$ ipython --no-banner

In [1]: import numpy as np

In [2]: import numpy.linalg as la

In [3]: np.set_printoptions(precision=3, suppress=True, linewidth=140, sign=" ")

In [4]: K = np.array([[0.0, 0.0, 1.0, -2.0],
   ...:     [0.0, 0.0, -3.0, -3.0],
   ...:     [1.0, -3.0, 0.0, 0.0],
   ...:     [-2.0, -3.0, 0.0, 0.0]])

In [5]: x0 = np.array([-5, -3, 1, -2])

In [6]: K @ np.eye(4)[0]
Out[6]: array([ 0.,  0.,  1., -2.])

In [7]: np.sign((K @ x0).round(6))
Out[7]: array([ 1.,  1.,  1.,  1.])

In [8]: la.norm(K @ x0) <= la.norm(K, 2) * la.norm(x0) + 1e-9
Out[8]: np.True_

In [9]: ev, vecs = la.eigh(K)

In [10]: x0 = np.array([-4, -4, -5, -9])

In [11]: la.eigvalsh(K[1:, 1:])
Out[11]: array([-4.243,  0.   ,  4.243])

In [12]: (np.sign(vecs[:, -1].round(6)) == np.sign(vecs[0, -1].round(6))).astype(int)
Out[12]: array([ 1,  1,  0,  0])

In [13]: x0 @ K @ x0
Out[13]: np.float64(-440.0)

In [14]: cent = np.sign(np.array([[-2, 2, 1], [1, -3, 0], [3, -1, -2]]))

In [15]: Y = (np.tril(cent, -1) + np.eye(3)) @ (np.triu(cent, 1) + np.eye(3))

In [16]: ev = np.array([1, 1, 2])

In [17]: arr = np.rint(Y * ev @ la.inv(Y)) + 0

In [18]: arr
Out[18]: 
array([[-1.,  1.,  1.],
       [-2.,  2.,  1.],
       [-4.,  2.,  3.]])

In [19]: ev, vecs = la.eig(arr)

In [20]: ev
Out[20]: array([ 1.,  2.,  1.])

In [21]: np.sort(la.eigvals(arr @ arr))
Out[21]: array([ 1.,  1.,  4.])

In [22]: np.sort(la.eigvals(la.inv(arr)))
Out[22]: array([ 0.5,  1. ,  1. ])

In [23]: np.round(arr @ vecs[:, 0] - ev[0] * vecs[:, 0], 3) + 0
Out[23]: array([ 0.,  0.,  0.])

In [24]: np.prod(ev)
Out[24]: np.float64(2.0)

In [25]: hat = np.triu(np.array([[-5, -1, 3], [2, -4, 0], [1, 2, 2]]), 1) + np.eye(3)

In [26]: Y = hat @ arr @ la.inv(hat)

In [27]: hat @ arr - arr @ hat
Out[27]: 
array([[-10.,   3.,  11.],
       [  0.,  -2.,   6.],
       [  0.,  -4.,  12.]])

In [28]: np.trace(Y), np.trace(arr)
Out[28]: (np.float64(4.0), np.float64(4.0))

In [29]: np.poly(Y)
Out[29]: array([ 1., -4.,  5., -2.])

In [30]: x0 = np.array([8, 9, 6])

In [31]: h1 = np.maximum(arr @ x0, 0)

In [32]: arr * (h1 > 1e-9)[:, None]
Out[32]: 
array([[-1.,  1.,  1.],
       [-2.,  2.,  1.],
       [-4.,  2.,  3.]])

In [33]: np.tanh(arr @ x0)
Out[33]: array([ 1.   ,  1.   ,  0.999])

In [34]: arr.T @ h1
Out[34]: array([-39.,  31.,  27.])

In [35]: Y = arr / la.norm(arr, axis=1, keepdims=True)

In [36]: gram = Y @ Y.T

In [37]: (np.abs(gram) > 0.9).astype(int)
Out[37]: 
array([[ 1,  1,  1],
       [ 1,  1,  1],
       [ 1,  1,  1]])

In [38]: round(np.degrees(np.arccos(np.clip(gram[1, 0], -1, 1))), 3)
Out[38]: np.float64(15.793)

In [39]: gram[1]
Out[39]: array([ 0.962,  1.   ,  0.928])

In [40]: Y = la.inv(arr)

In [41]: Y
Out[41]: 
array([[ 2. , -0.5, -0.5],
       [ 1. ,  0.5, -0.5],
       [ 2. , -1. ,  0. ]])

In [42]: la.inv(Y)
Out[42]: 
array([[-1.,  1.,  1.],
       [-2.,  2.,  1.],
       [-4.,  2.,  3.]])

In [43]: round(float(la.slogdet(arr)[0]), 3)
Out[43]: 1.0

In [44]: np.allclose(Y, arr.T)
Out[44]: False

In [45]: E = np.load("block19.npy")

In [46]: E
Out[46]: 
array([[ 0,  0,  0,  1],
       [ 1,  0,  0,  0],
       [ 0,  2,  0,  0],
       [ 0,  0, -1,  0]])

In [47]: la.matrix_rank(E)
Out[47]: np.int64(4)

In [48]: E - E[0]
Out[48]: 
array([[ 0,  0,  0,  0],
       [ 1,  0,  0, -1],
       [ 0,  2,  0, -1],
       [ 0,  0, -1, -1]])

In [49]: np.count_nonzero(E)
Out[49]: np.int64(4)

In [50]: E.shape
Out[50]: (4, 4)

In [51]: np.unravel_index(np.abs(E).argmax(), E.shape)
Out[51]: (np.int64(2), np.int64(1))

In [52]: E.sum(axis=1)
Out[52]: array([ 1,  1,  2, -1])

In [53]: la.norm(E, axis=0)
Out[53]: array([ 1.,  2.,  1.,  1.])

In [54]: E @ E.T
Out[54]: 
array([[ 1,  0,  0,  0],
       [ 0,  1,  0,  0],
       [ 0,  0,  4,  0],
       [ 0,  0,  0,  1]])

In [55]: rng = np.random.default_rng(963824)

In [56]: lab = rng.permutation(4)

In [57]: Y = E[:, lab] * rng.choice([-1, 1], 4)

In [58]: Y
Out[58]: 
array([[ 0,  0,  1,  0],
       [ 1,  0,  0,  0],
       [ 0, -2,  0,  0],
       [ 0,  0,  0,  1]])

In [59]: U, _, vt = la.svd(E.T @ Y)

In [60]: la.lstsq(E, Y)[0]
Out[60]: 
array([[ 1.,  0.,  0.,  0.],
       [ 0., -1.,  0.,  0.],
       [ 0.,  0.,  0., -1.],
       [ 0.,  0.,  1.,  0.]])

In [61]: lab
Out[61]: array([ 0,  1,  3,  2])

In [62]: u = np.array([1, 0, 1])

In [63]: g = np.array([-1, -2, 2])

In [64]: mat = np.outer(u, g)

In [65]: mat
Out[65]: 
array([[-1, -2,  2],
       [ 0,  0,  0],
       [-1, -2,  2]])

In [66]: U, s, vt = la.svd(mat)

In [67]: vecs = vt[:(s > 1e-8).sum()]

In [68]: x0 = mat[2] + -1 * mat[0] + rng.integers(2) * np.eye(3)[1]

In [69]: x0
Out[69]: array([ 0.,  0.,  0.])

In [70]: np.allclose(vecs.T @ vecs @ x0, x0)
Out[70]: True

In [71]: vecs.T @ vecs
Out[71]: 
array([[ 0.111,  0.222, -0.222],
       [ 0.222,  0.444, -0.444],
       [-0.222, -0.444,  0.444]])

In [72]: la.matrix_rank(np.vstack([mat, x0]))
Out[72]: np.int64(1)

In [73]: np.round(la.norm(x0 - vecs.T @ vecs @ x0), 3)
Out[73]: np.float64(0.0)

In [74]: mat @ mat
Out[74]: 
array([[-1, -2,  2],
       [ 0,  0,  0],
       [-1, -2,  2]])

In [75]: np.allclose(mat, mat.T)
Out[75]: False

In [76]: (mat - mat.T) / 2
Out[76]: 
array([[ 0. , -1. ,  1.5],
       [ 1. ,  0. ,  1. ],
       [-1.5, -1. ,  0. ]])

In [77]: np.trace(mat)
Out[77]: np.int64(1)

In [78]: mat.inv()
---------------------------------------------------------------------------
AttributeError                            Traceback (most recent call last)
Cell In[78], line 1
----> 1 mat.inv()

AttributeError: 'numpy.ndarray' object has no attribute 'inv'

In [79]: np.sort(np.abs(la.eigvals(mat)))
Out[79]: array([ 0.,  0.,  1.])

In [80]: la.determinant(mat)
---------------------------------------------------------------------------
AttributeError                            Traceback (most recent call last)
Cell In[80], line 1
----> 1 la.determinant(mat)

AttributeError: module 'numpy.linalg' has no attribute 'determinant'

In [81]: np.allclose(mat @ mat.T, mat.T @ mat)
Out[81]: False

In [82]: round(la.det(mat), 3)
Out[82]: np.float64(0.0)
